In [1]: import numpy as np

In [2]: import numpy.linalg as la

In [3]: np.set_printoptions(precision=1, suppress=True, linewidth=160, floatmode="fixed")

In [4]: mat = np.array([[1.9, -0.2, 0.6, 0.1],
   ...:     [0.9, 0.6, 0.0, 0.3],
   ...:     [-0.2, 0.8, -1.4, 0.5],
   ...:     [-0.4, 0.3, -0.8, 0.9],
   ...:     [1.2, 0.2, 1.7, 0.7]])

In [5]: mat
Out[5]: 
array([[ 1.9, -0.2,  0.6,  0.1],
       [ 0.9,  0.6,  0.0,  0.3],
       [-0.2,  0.8, -1.4,  0.5],
       [-0.4,  0.3, -0.8,  0.9],
       [ 1.2,  0.2,  1.7,  0.7]])

In [6]: x0 = np.array([4, 3, 2, 4])

In [7]: target = mat @ x0

In [8]: la.lstsq(mat, target)[0]
Out[8]: array([4.0, 3.0, 2.0, 4.0])

In [9]: np.round(la.pinv(mat) @ mat, 1) + 0
Out[9]: 
array([[1.0, 0.0, 0.0, 0.0],
       [0.0, 1.0, 0.0, 0.0],
       [0.0, 0.0, 1.0, 0.0],
       [0.0, 0.0, 0.0, 1.0]])

In [10]: try:
    ...:     la.solve(mat, target)
    ...: except la.LinAlgError as e:
    ...:     print(e)
    ...: 
Last 2 dimensions of the array must be square

In [11]: la.solve(mat.T @ mat, mat.T @ target)
Out[11]: array([4.0, 3.0, 2.0, 4.0])

In [12]: rng = np.random.default_rng(7829)

In [13]: target = target + 0.3 * rng.normal(size=5)

In [14]: target
Out[14]: array([ 8.5,  6.6,  1.1,  0.8, 12.1])

In [15]: b, *_ = la.lstsq(mat, target)

In [16]: b.round()
Out[16]: array([4.0, 4.0, 2.0, 4.0])

In [17]: np.round(la.norm(target - mat @ b), 1)
Out[17]: np.float64(0.5)

In [18]: Y = np.c_[mat[:, :2] @ np.array([[0, 0], [0, 0]]), np.array([2, 0, 0, -1, -2])]

In [19]: Y
Out[19]: 
array([[ 0.0,  0.0,  2.0],
       [ 0.0,  0.0,  0.0],
       [ 0.0,  0.0,  0.0],
       [ 0.0,  0.0, -1.0],
       [ 0.0,  0.0, -2.0]])

In [20]: la.matrix_rank(Y)
Out[20]: np.int64(1)

In [21]: la.lstsq(mat, Y[:, 0])[0]
Out[21]: array([0.0, 0.0, 0.0, 0.0])

In [22]: r0, r1 = mat[4], mat[2]

In [23]: round(r0 @ r1, 1)
Out[23]: np.float64(-2.1)

In [24]: np.round(r0 @ r0, 1)
Out[24]: np.float64(4.9)

In [25]: pr = (r0 @ r1) / (r0 @ r0) * r0

In [26]: round(float((r1 - pr) @ r0), 1)
Out[26]: 0.0

In [27]: round(la.norm(r0 + r1) ** 2 + la.norm(r0 - r1) ** 2, 1)
Out[27]: np.float64(15.5)

In [28]: np.round(np.outer(r0, r1), 1) + 0
Out[28]: 
array([[-0.2,  1.0, -1.7,  0.6],
       [ 0.0,  0.2, -0.3,  0.1],
       [-0.3,  1.4, -2.4,  0.8],
       [-0.1,  0.6, -1.0,  0.4]])

In [29]: proj = mat @ la.solve(mat.T @ mat, mat.T)

In [30]: la.matrix_rank(np.eye(5) - proj)
Out[30]: np.int64(1)

In [31]: np.allclose(proj @ proj, proj)
Out[31]: True

In [32]: np.trace(proj)
Out[32]: np.float64(4.0)

In [33]: np.round(la.eigvalsh(proj), 1) + 0
Out[33]: array([0.0, 1.0, 1.0, 1.0, 1.0])

In [34]: Y = np.array([[0, 1, 2], [2, 2, 0], [1, 1, 2], [1, 1, 0]])

In [35]: np.einsum("ik,kj->ji", mat, Y)
Out[35]: 
array([[ 0.3,  1.5,  0.7,  0.7,  2.8],
       [ 2.2,  2.4,  0.5,  0.3,  4.0],
       [ 5.0,  1.8, -3.2, -2.4,  5.8]])

In [36]: la.matrix_rank(np.vstack([mat, Y.T]))
Out[36]: np.int64(4)

In [37]: np.vstack([mat, Y.T]).shape
Out[37]: (8, 4)

In [38]: Y @ mat
Traceback (most recent call last):
  Cell In[38], line 1
    Y @ mat
ValueError: matmul: Input operand 1 has a mismatch in its core dimension 0, with gufunc signature (n?,k),(k,m?)->(n?,m?) (size 5 is different from 3)


In [39]: np.einsum("ik,kj->ij", mat, Y)
Out[39]: 
array([[ 0.3,  2.2,  5.0],
       [ 1.5,  2.4,  1.8],
       [ 0.7,  0.5, -3.2],
       [ 0.7,  0.3, -2.4],
       [ 2.8,  4.0,  5.8]])

In [40]: np.einsum("ij->j", mat)
Out[40]: array([3.4, 1.7, 0.1, 2.5])

In [41]: M = np.load("layer10.npy")

In [42]: M
Out[42]: 
array([[  5,   7,   8,   4,   7],
       [  5,   7,   8,   4,   7],
       [-15, -21, -24, -12, -21]])

In [43]: np.argsort(-la.norm(M, axis=0).round(6), kind="stable")[:3]
Out[43]: array([2, 1, 4])

In [44]: [round(float(x), 1) for x in la.svd(M, compute_uv=False)[:3]]
Out[44]: [47.3, 0.0, 0.0]

In [45]: ang = np.radians(90)

In [46]: R = np.eye(5)

In [47]: R[3, 3] = R[2, 2] = np.cos(ang)

In [48]: R[3, 2], R[2, 3] = -np.sin(ang), np.sin(ang)

In [49]: R.round(1) + 0
Out[49]: 
array([[ 1.0,  0.0,  0.0,  0.0,  0.0],
       [ 0.0,  1.0,  0.0,  0.0,  0.0],
       [ 0.0,  0.0,  0.0,  1.0,  0.0],
       [ 0.0,  0.0, -1.0,  0.0,  0.0],
       [ 0.0,  0.0,  0.0,  0.0,  1.0]])

In [50]: Y = M @ R.T

In [51]: np.round(la.det(R), 1), np.trace(R)
Out[51]: (np.float64(1.0), np.float64(3.0))

In [52]: Y
Out[52]: 
array([[  5.0,   7.0,   4.0,  -8.0,   7.0],
       [  5.0,   7.0,   4.0,  -8.0,   7.0],
       [-15.0, -21.0, -12.0,  24.0, -21.0]])

In [53]: np.allclose(la.norm(M, axis=1), la.norm(Y, axis=1))
Out[53]: True

In [54]: np.allclose(M @ M.T, Y @ Y.T)
Out[54]: True

In [55]: Y = np.array([[1, 2], [1, 0], [0, -1], [-1, -1], [3, 1]])

In [56]: np.einsum("ij->j", M)
Out[56]: array([-5, -7, -8, -4, -7])

In [57]: la.matrix_rank(np.vstack([M, Y.T]))
Out[57]: np.int64(3)

In [58]: np.einsum("ik,kj->ij", M, Y)
Out[58]: 
array([[ 29,   5],
       [ 29,   5],
       [-87, -15]])

In [59]: M @ Y
Out[59]: 
array([[ 29,   5],
       [ 29,   5],
       [-87, -15]])

In [60]: la.matrix_rank(M @ Y)
Out[60]: np.int64(1)

In [61]: rank = la.matrix_rank(M)

In [62]: rank
Out[62]: np.int64(1)

In [63]: ns = la.svd(M)[2][rank:].T

In [64]: ns @ ns.T
Out[64]: 
array([[ 0.9, -0.2, -0.2, -0.1, -0.2],
       [-0.2,  0.8, -0.3, -0.1, -0.2],
       [-0.2, -0.3,  0.7, -0.2, -0.3],
       [-0.1, -0.1, -0.2,  0.9, -0.1],
       [-0.2, -0.2, -0.3, -0.1,  0.8]])

In [65]: np.allclose(M @ ns, 0)
Out[65]: True

In [66]: [int(la.matrix_rank(M[:, :j + 1])) for j in range(5)]
Out[66]: [1, 1, 1, 1, 1]

In [67]: ns.shape
Out[67]: (5, 4)

In [68]: la.matrix_rank(M.T @ M), la.matrix_rank(M @ M.T)
Out[68]: (np.int64(1), np.int64(1))
